$ python3 -q
>>> import numpy as np
>>> from numpy import linalg as LA
>>> np.set_printoptions(suppress=True, linewidth=200)
>>> A = np.loadtxt("m.csv", delimiter=",")
>>> print(A)
[[  2.     7.     2.    -1.98   0.51  -8.98]
 [  2.     7.     2.    -1.63   0.68  -8.63]
 [  2.     7.     2.    -1.11   0.94  -8.11]
 [  2.     7.     2.    -2.14   0.43  -9.14]
 [  2.     7.     2.     2.51   2.76  -4.49]
 [  2.     7.     2.    -0.13   1.44  -7.13]
 [  2.     7.     2.    -1.57   0.71  -8.57]
 [  2.     7.     2.    -2.33   0.34  -9.33]
 [  2.     7.     2.     0.18   1.59  -6.82]
 [  2.     7.     2.    -3.74  -0.37 -10.74]
 [  2.     7.     2.     0.52   1.76  -6.48]
 [  2.     7.     2.    -2.99   0.01  -9.99]
 [  2.     7.     2.    -0.05   1.48  -7.05]
 [  2.     7.     2.    -0.16   1.42  -7.16]
 [  2.     7.     2.     3.27   3.13  -3.73]
 [  2.     7.     2.    -1.08   0.96  -8.08]
 [  2.     7.     2.     0.49   1.74  -6.51]
 [  2.     7.     2.    -3.8   -0.4  -10.8 ]
 [  2.     7.     2.    -1.02   0.99  -8.02]
 [  2.     7.     2.     1.45   2.22  -5.55]
 [  2.     7.     2.     0.34   1.67  -6.66]
 [  2.     7.     2.    -3.64  -0.32 -10.64]
 [  2.     7.     2.    -0.24   1.38  -7.24]
 [  2.     7.     2.    -2.7    0.15  -9.7 ]
 [  2.     7.     2.     1.51   2.25  -5.49]
 [  2.     7.     2.     0.08   1.54  -6.92]
 [  2.     7.     2.    -1.3    0.85  -8.3 ]
 [  2.     7.     2.    -1.11   0.95  -8.11]
 [  2.     7.     2.    -1.2    0.9   -8.2 ]
 [  2.     7.     2.     0.46   1.73  -6.54]
 [  2.     7.     2.     1.63   2.32  -5.37]]
>>> U, sig, vt = LA.svd(A)
>>> print(np.argmax(sig[:-1] / (sig[1:] + 1e-6)) + 1)
3
>>> print(sig.round(2) + 0)
[60.9  12.73  0.02  0.    0.    0.  ]
>>> Y = U[:, :3] @ np.diag(sig[:3]) @ vt[:3]
>>> print(LA.matrix_rank(Y))
3
>>> print(round(float(LA.norm(A - Y) / LA.norm(A)), 2))
0.0
>>> print(LA.matrix_rank(A, rtol=0.1))
2
>>> print(np.round(LA.norm(A, 2) / LA.norm(A), 2))
0.98
